In [1]: import numpy as np

In [2]: import numpy.linalg as la

In [3]: np.set_printoptions(suppress=True, linewidth=160)

In [4]: tidy = lambda a: np.round(a, 3) + 0

In [5]: basis = np.array([[3, 3, 0, 1, 0, 1, 1, 3, 1, 2, 3],
   ...:     [0, 0, 3, 1, 2, 1, 3, 1, 1, 0, 0],
   ...:     [3, 0, 2, 2, 1, 0, 2, 3, 3, 0, 1],
   ...:     [0, 1, 3, 0, 2, 2, 3, 2, 1, 1, 1],
   ...:     [0, 0, 1, 2, 0, 3, 0, 1, 2, 2, 0],
   ...:     [2, 0, 2, 1, 0, 0, 2, 3, 2, 0, 0],
   ...:     [1, 0, 3, 0, 3, 0, 0, 3, 1, 0, 0],
   ...:     [1, 2, 2, 1, 1, 3, 3, 2, 3, 1, 2],
   ...:     [0, 2, 1, 3, 3, 1, 0, 3, 0, 1, 1],
   ...:     [1, 3, 2, 2, 3, 3, 0, 3, 1, 3, 1],
   ...:     [0, 1, 0, 2, 1, 0, 3, 1, 1, 3, 2]])

In [6]: rng = np.random.default_rng(85)

In [7]: W0 = (rng.random((22, 11)) < 0.25) @ basis

In [8]: W0
Out[8]: 
array([[ 4,  6,  4,  6,  7,  2,  4, 10,  3,  6,  6],
       [ 2,  3,  9,  6,  7,  7,  9,  8,  8,  6,  4],
       [ 1,  0,  3,  0,  3,  0,  0,  3,  1,  0,  0],
       [ 3,  5,  7,  3,  7,  6,  3,  8,  5,  4,  3],
       [ 0,  0,  3,  1,  2,  1,  3,  1,  1,  0,  0],
       [ 0,  2,  2,  5,  3,  4,  0,  4,  2,  3,  1],
       [ 2,  3,  6,  4,  6,  6,  0,  7,  4,  5,  1],
       [ 2,  1,  6,  3,  2,  5,  5,  6,  5,  3,  1],
       [ 0,  0,  3,  1,  2,  1,  3,  1,  1,  0,  0],
       [ 1,  3,  5,  3,  5,  4,  3,  4,  2,  3,  1],
       [ 5,  4,  8,  6,  8,  4,  5, 11,  7,  2,  4],
       [ 0,  2,  1,  3,  3,  1,  0,  3,  0,  1,  1],
       [ 3,  3,  0,  1,  0,  1,  1,  3,  1,  2,  3],
       [ 3,  3,  0,  1,  0,  1,  1,  3,  1,  2,  3],
       [ 4,  2, 12,  7,  9,  6, 11, 11,  9,  6,  4],
       [ 6,  5,  5,  5,  4,  3,  9,  9,  6,  6,  7],
       [ 1,  2,  8,  6,  8,  5,  3,  8,  4,  3,  1],
       [ 0,  0,  0,  0,  0,  0,  0,  0,  0,  0,  0],
       [ 2,  0,  3,  3,  0,  3,  2,  4,  4,  2,  0],
       [ 4,  1,  5,  4,  5,  0,  5,  7,  5,  3,  3],
       [ 0,  2,  3,  2,  3,  2,  6,  3,  2,  4,  3],
       [ 3,  1,  2,  4,  2,  0,  5,  4,  4,  3,  3]])

In [9]: idx = W0[:, 9] > np.median(W0[:, 9])

In [10]: f = W0[idx].mean(axis=0) - W0[~idx].mean(axis=0)

In [11]: tidy(f)
Out[11]: array([1.333, 2.248, 3.305, 1.981, 3.276, 2.571, 3.6  , 3.867, 2.752, 3.486, 2.6  ])

In [12]: np.argsort(-np.abs(f).round(6), kind="stable")
Out[12]: array([ 7,  6,  9,  2,  4,  8, 10,  5,  1,  3,  0])

In [13]: cen = (W0 - W0.mean(axis=0)) / W0.std(axis=0)

In [14]: print(tidy(cen.std(axis=0)))
[1. 1. 1. 1. 1. 1. 1. 1. 1. 1. 1.]

In [15]: c = la.lstsq(np.delete(cen, 1, axis=1), cen[:, 1])[0]

In [16]: tidy(1 - np.var(cen[:, 1] - np.delete(cen, 1, axis=1) @ c))
Out[16]: np.float64(0.995)

In [17]: m1 = np.load("layer5.npy")

In [18]: print(m1)
[[ 0 -1 -2  1  0 -2  2 -2  2 -2]
 [ 0  0  1 -2 -1  2  1  2  2  0]
 [ 0  0  0 -1  2  2  1  2 -1  0]
 [ 0  0  0  0 -2  2  1  2  2  0]
 [ 0  0  0  0  0 -1  1  2 -1  2]
 [ 0  0  0  0  0  0  1  1  0  1]
 [ 0  0  0  0  0  0  0 -1  1 -2]
 [ 0  0  0  0  0  0  0  0  1  0]
 [ 0  0  0  0  0  0  0  0  0 -1]
 [ 0  0  0  0  0  0  0  0  0  0]]

In [19]: la.matrix_rank(m1, rtol=0.1)
Out[19]: np.int64(6)

In [20]: print(np.allclose(m1 @ m1.T, m1.T @ m1))
False

In [21]: np.trace(m1)
Out[21]: np.int64(0)

In [22]: la.determinant(m1)
AttributeError: module 'numpy.linalg' has no attribute 'determinant'


In [23]: (m1 + m1.T) / 2
Out[23]: 
array([[ 0. , -0.5, -1. ,  0.5,  0. , -1. ,  1. , -1. ,  1. , -1. ],
       [-0.5,  0. ,  0.5, -1. , -0.5,  1. ,  0.5,  1. ,  1. ,  0. ],
       [-1. ,  0.5,  0. , -0.5,  1. ,  1. ,  0.5,  1. , -0.5,  0. ],
       [ 0.5, -1. , -0.5,  0. , -1. ,  1. ,  0.5,  1. ,  1. ,  0. ],
       [ 0. , -0.5,  1. , -1. ,  0. , -0.5,  0.5,  1. , -0.5,  1. ],
       [-1. ,  1. ,  1. ,  1. , -0.5,  0. ,  0.5,  0.5,  0. ,  0.5],
       [ 1. ,  0.5,  0.5,  0.5,  0.5,  0.5,  0. , -0.5,  0.5, -1. ],
       [-1. ,  1. ,  1. ,  1. ,  1. ,  0.5, -0.5,  0. ,  0.5,  0. ],
       [ 1. ,  1. , -0.5,  1. , -0.5,  0. ,  0.5,  0.5,  0. , -0.5],
       [-1. ,  0. ,  0. ,  0. ,  1. ,  0.5, -1. ,  0. , -0.5,  0. ]])

In [24]: print(la.matrix_power(m1, 4))
[[ 0  0  0  0 -2 12  2 -1  2  1]
 [ 0  0  0  0  0 -2 -6 -8 11 -1]
 [ 0  0  0  0  0  0 -2  0 -5 -2]
 [ 0  0  0  0  0  0  0 -2  4 -1]
 [ 0  0  0  0  0  0  0  0  1  3]
 [ 0  0  0  0  0  0  0  0  0  1]
 [ 0  0  0  0  0  0  0  0  0  0]
 [ 0  0  0  0  0  0  0  0  0  0]
 [ 0  0  0  0  0  0  0  0  0  0]
 [ 0  0  0  0  0  0  0  0  0  0]]

In [25]: tidy(np.sort(np.abs(la.eigvals(m1))))
Out[25]: array([0., 0., 0., 0., 0., 0., 0., 0., 0., 0.])

In [26]: np.allclose(m1, m1.T)
Out[26]: False

In [27]: (m1 - m1.T) / 2
Out[27]: 
array([[ 0. , -0.5, -1. ,  0.5,  0. , -1. ,  1. , -1. ,  1. , -1. ],
       [ 0.5,  0. ,  0.5, -1. , -0.5,  1. ,  0.5,  1. ,  1. ,  0. ],
       [ 1. , -0.5,  0. , -0.5,  1. ,  1. ,  0.5,  1. , -0.5,  0. ],
       [-0.5,  1. ,  0.5,  0. , -1. ,  1. ,  0.5,  1. ,  1. ,  0. ],
       [ 0. ,  0.5, -1. ,  1. ,  0. , -0.5,  0.5,  1. , -0.5,  1. ],
       [ 1. , -1. , -1. , -1. ,  0.5,  0. ,  0.5,  0.5,  0. ,  0.5],
       [-1. , -0.5, -0.5, -0.5, -0.5, -0.5,  0. , -0.5,  0.5, -1. ],
       [ 1. , -1. , -1. , -1. , -1. , -0.5,  0.5,  0. ,  0.5,  0. ],
       [-1. , -1. ,  0.5, -1. ,  0.5,  0. , -0.5, -0.5,  0. , -0.5],
       [ 1. ,  0. ,  0. ,  0. , -1. , -0.5,  1. ,  0. ,  0.5,  0. ]])

In [28]: tidy(np.abs(la.eigvals(m1)).max())
Out[28]: np.float64(0.0)

In [29]: tidy(la.det(m1))
Out[29]: np.float64(0.0)

In [30]: Uu, sv, VT = la.svd(m1)

In [31]: tidy(sv)
Out[31]: array([6.692, 5.318, 3.533, 3.143, 1.498, 0.955, 0.555, 0.33 , 0.019, 0.   ])

In [32]: B = Uu[:, :9] @ np.diag(sv[:9]) @ VT[:9]

In [33]: la.matrix_rank(m1, rtol=0.05)
Out[33]: np.int64(7)

In [34]: print(tidy(la.norm(m1 - B, 2)), sv[9])
0.0 0.0

In [35]: E = np.loadtxt("case12.csv", delimiter=",")

In [36]: E
Out[36]: 
array([[-3.098,  6.68 , -1.01 ,  2.05 ,  2.181,  0.649],
       [ 0.541, 13.23 , -0.873,  3.688,  2.117,  2.056],
       [ 4.167, 11.411, -0.184,  3.136,  0.221,  1.9  ],
       [-4.463, 10.074, -1.479,  2.906,  3.371,  1.3  ],
       [ 1.988,  9.827, -0.383,  2.613,  0.906,  1.582],
       [ 4.862,  2.965,  0.447,  0.736, -1.256,  0.762],
       [ 4.971,  3.046,  0.708,  0.865, -1.246,  0.918],
       [-0.057, -0.055, -0.031, -0.021, -0.206,  0.21 ],
       [-0.022, -0.005,  0.026, -0.1  , -0.043, -0.039],
       [-2.037, 11.702, -1.095,  3.409,  2.874,  1.628],
       [-4.442, 10.272, -1.343,  3.101,  3.365,  0.989],
       [ 2.702, 14.743, -0.614,  4.178,  1.552,  2.433],
       [ 1.927,  9.901, -0.489,  2.803,  1.079,  1.724],
       [-2.043, 11.666, -1.088,  3.46 ,  2.772,  1.79 ],
       [ 2.399,  1.426,  0.274,  0.476, -0.64 ,  0.605],
       [ 3.313,  6.381,  0.1  ,  1.663, -0.302,  1.232],
       [ 7.022,  4.282,  0.883,  1.176, -1.71 ,  1.227],
       [ 4.763,  3.069,  0.617,  1.011, -1.298,  0.922],
       [ 7.167,  4.579,  0.728,  1.382, -1.76 ,  1.135],
       [-0.655,  8.401, -0.58 ,  2.483,  1.467,  1.183],
       [-4.414, 10.13 , -1.169,  3.093,  3.601,  1.121],
       [ 2.608, 14.65 , -0.619,  4.172,  1.579,  2.634],
       [-0.063,  0.003,  0.133,  0.049, -0.068, -0.056],
       [-1.501,  3.227, -0.511,  1.014,  1.098,  0.285],
       [ 3.306,  6.403,  0.306,  1.63 , -0.078,  1.114],
       [-0.412,  8.391, -0.708,  2.51 ,  1.542,  1.184],
       [ 3.29 ,  6.253,  0.1  ,  1.811, -0.203,  1.402],
       [ 2.826, 14.73 , -0.626,  4.393,  1.354,  2.398],
       [ 1.78 ,  9.771, -0.329,  2.839,  0.918,  1.645],
       [ 3.174,  6.423,  0.201,  1.725,  0.057,  1.273],
       [-3.061,  6.777, -1.101,  2.034,  2.211,  0.62 ],
       [-0.38 ,  8.34 , -0.696,  2.35 ,  1.609,  1.221],
       [-0.65 ,  8.406, -0.591,  2.261,  1.431,  1.203],
       [-4.468, 10.368, -1.495,  2.892,  3.383,  1.096],
       [-1.425,  3.598, -0.569,  1.01 ,  0.969,  0.501],
       [ 1.878,  9.814, -0.311,  2.751,  0.819,  1.56 ],
       [ 2.864, 14.649, -0.544,  4.149,  1.509,  2.361]])

In [37]: cen = (E - E.mean(axis=0)) / E.std(axis=0)

In [38]: print(np.argwhere(np.abs(cen) > 2))
[[21  5]]

In [39]: c = la.lstsq(np.delete(cen, 4, axis=1), cen[:, 4])[0]

In [40]: tidy(1 - np.var(cen[:, 4] - np.delete(cen, 4, axis=1) @ c))
Out[40]: np.float64(0.995)

In [41]: tidy(c)
Out[41]: array([-0.858,  0.389,  0.098,  0.155,  0.016])

In [42]: idx = E[:, 5] > np.median(E[:, 5])

In [43]: f = E[idx].mean(axis=0) - E[~idx].mean(axis=0)

In [44]: tidy(f)
Out[44]: array([ 1.563,  5.295, -0.138,  1.458,  0.369,  0.985])

In [45]: ((E - E.mean(axis=0)) @ f > 0).astype(int)
Out[45]: array([0, 1, 1, 1, 1, 0, 0, 0, 0, 1, 1, 1, 1, 1, 0, 0, 0, 0, 0, 1, 1, 1, 0, 0, 0, 1, 0, 1, 1, 0, 0, 1, 1, 1, 0, 1, 1])

In [46]: idx.astype(int)
Out[46]: array([0, 1, 1, 1, 1, 0, 0, 0, 0, 1, 0, 1, 1, 1, 0, 1, 1, 0, 0, 0, 0, 1, 0, 0, 0, 0, 1, 1, 1, 1, 0, 1, 0, 0, 0, 1, 1])

In [47]: B = E / la.norm(E, axis=1)
ValueError: operands could not be broadcast together with shapes (37,6) (37,) 


In [48]: B = E / la.norm(E, axis=1, keepdims=True)

In [49]: gram = B @ B.T

In [50]: tidy(la.norm(B, axis=1))
Out[50]: array([1., 1., 1., 1., 1., 1., 1., 1., 1., 1., 1., 1., 1., 1., 1., 1., 1., 1., 1., 1., 1., 1., 1., 1., 1., 1., 1., 1., 1., 1., 1., 1., 1., 1., 1., 1., 1.])

In [51]: tidy(np.degrees(np.arccos(np.clip(gram[11, 31], -1, 1))))
Out[51]: np.float64(13.345)

In [52]: tidy(la.norm(E, 2) / la.norm(E))
Out[52]: np.float64(0.938)

In [53]: print(la.matrix_rank(E, rtol=0.1))
2

In [54]: print([round(float(x), 3) for x in la.svd(E, compute_uv=False)[:3]])
[57.083, 21.125, 0.683]

In [55]: np.argsort(-la.norm(E, axis=0).round(6), kind="stable")[:3]
Out[55]: array([1, 0, 3])

In [56]: la.cond(E) > 100
Out[56]: np.True_

In [57]: feats = np.load("out5.npy")

In [58]: feats
Out[58]: 
array([[-0.3,  1.3, -1. , -2.3, -0.1, -1.2,  1.6,  1. ,  0.1, -1.6],
       [ 1.3, -1. , -2. ,  0.5, -0.5, -0.5,  0.2, -0.1,  0. , -0.3],
       [-1.5, -0.6, -0.7, -0.2,  1.5, -1.3, -0.2, -1.3, -0.1, -0.2],
       [-1.6, -0.5, -1.2,  2.1, -1.2, -1.1,  1.3, -0.7, -0.8,  0.6],
       [-0.8,  0. , -0.7, -0.2, -1.6,  0.7, -0.3,  0.9, -1. , -0.5],
       [-0.1,  0. , -1.3,  0. ,  1. , -1.1, -0.7, -0.5,  0.6,  0.7],
       [ 0.4, -1.4,  0.6, -0.1, -0.6,  0.4, -0.9, -1.8, -0.3,  0.7],
       [-1. , -0.5, -1.3,  0. ,  0.3, -1.2, -1.4, -1.2,  0.4,  1.4],
       [ 0.8,  0.1, -0.1, -0.8,  0.6, -2.6,  1.1, -1.6,  1.7,  0.6],
       [ 0.9,  1.6,  0.3, -0.5, -1.1, -0.2, -1.7,  1.3, -0.4,  0. ]])

In [59]: x0 = np.array([-7, -5, 2, 9, 0, 8, 1, 6, 3, 8])

In [60]: feats @ np.eye(10)[3]
Out[60]: array([-2.3,  0.5, -0.2,  2.1, -0.2,  0. , -0.1,  0. , -0.8, -0.5])

In [61]: tidy((feats * x0).sum(axis=1))
Out[61]: array([-41.6, -10.4, -10. ,  20.9,   6.1,  -7. ,   0.7,   1.1, -32.9, -14.9])

In [62]: tidy(np.einsum("ij,j->i", feats, x0))
Out[62]: array([-41.6, -10.4, -10. ,  20.9,   6.1,  -7. ,   0.7,   1.1, -32.9, -14.9])

In [63]: np.sign((feats @ x0).round(6))
Out[63]: array([-1., -1., -1.,  1.,  1., -1.,  1.,  1., -1., -1.])

In [64]: B = np.inv(feats)
AttributeError: module 'numpy' has no attribute 'inv'


In [65]: B = la.inv(feats)

In [66]: np.allclose(B, feats.T)
Out[66]: False

In [67]: tidy(la.inv(B))
Out[67]: 
array([[-0.3,  1.3, -1. , -2.3, -0.1, -1.2,  1.6,  1. ,  0.1, -1.6],
       [ 1.3, -1. , -2. ,  0.5, -0.5, -0.5,  0.2, -0.1,  0. , -0.3],
       [-1.5, -0.6, -0.7, -0.2,  1.5, -1.3, -0.2, -1.3, -0.1, -0.2],
       [-1.6, -0.5, -1.2,  2.1, -1.2, -1.1,  1.3, -0.7, -0.8,  0.6],
       [-0.8,  0. , -0.7, -0.2, -1.6,  0.7, -0.3,  0.9, -1. , -0.5],
       [-0.1,  0. , -1.3,  0. ,  1. , -1.1, -0.7, -0.5,  0.6,  0.7],
       [ 0.4, -1.4,  0.6, -0.1, -0.6,  0.4, -0.9, -1.8, -0.3,  0.7],
       [-1. , -0.5, -1.3,  0. ,  0.3, -1.2, -1.4, -1.2,  0.4,  1.4],
       [ 0.8,  0.1, -0.1, -0.8,  0.6, -2.6,  1.1, -1.6,  1.7,  0.6],
       [ 0.9,  1.6,  0.3, -0.5, -1.1, -0.2, -1.7,  1.3, -0.4,  0. ]])

In [68]: tidy(feats @ B)
Out[68]: 
array([[1., 0., 0., 0., 0., 0., 0., 0., 0., 0.],
       [0., 1., 0., 0., 0., 0., 0., 0., 0., 0.],
       [0., 0., 1., 0., 0., 0., 0., 0., 0., 0.],
       [0., 0., 0., 1., 0., 0., 0., 0., 0., 0.],
       [0., 0., 0., 0., 1., 0., 0., 0., 0., 0.],
       [0., 0., 0., 0., 0., 1., 0., 0., 0., 0.],
       [0., 0., 0., 0., 0., 0., 1., 0., 0., 0.],
       [0., 0., 0., 0., 0., 0., 0., 1., 0., 0.],
       [0., 0., 0., 0., 0., 0., 0., 0., 1., 0.],
       [0., 0., 0., 0., 0., 0., 0., 0., 0., 1.]])
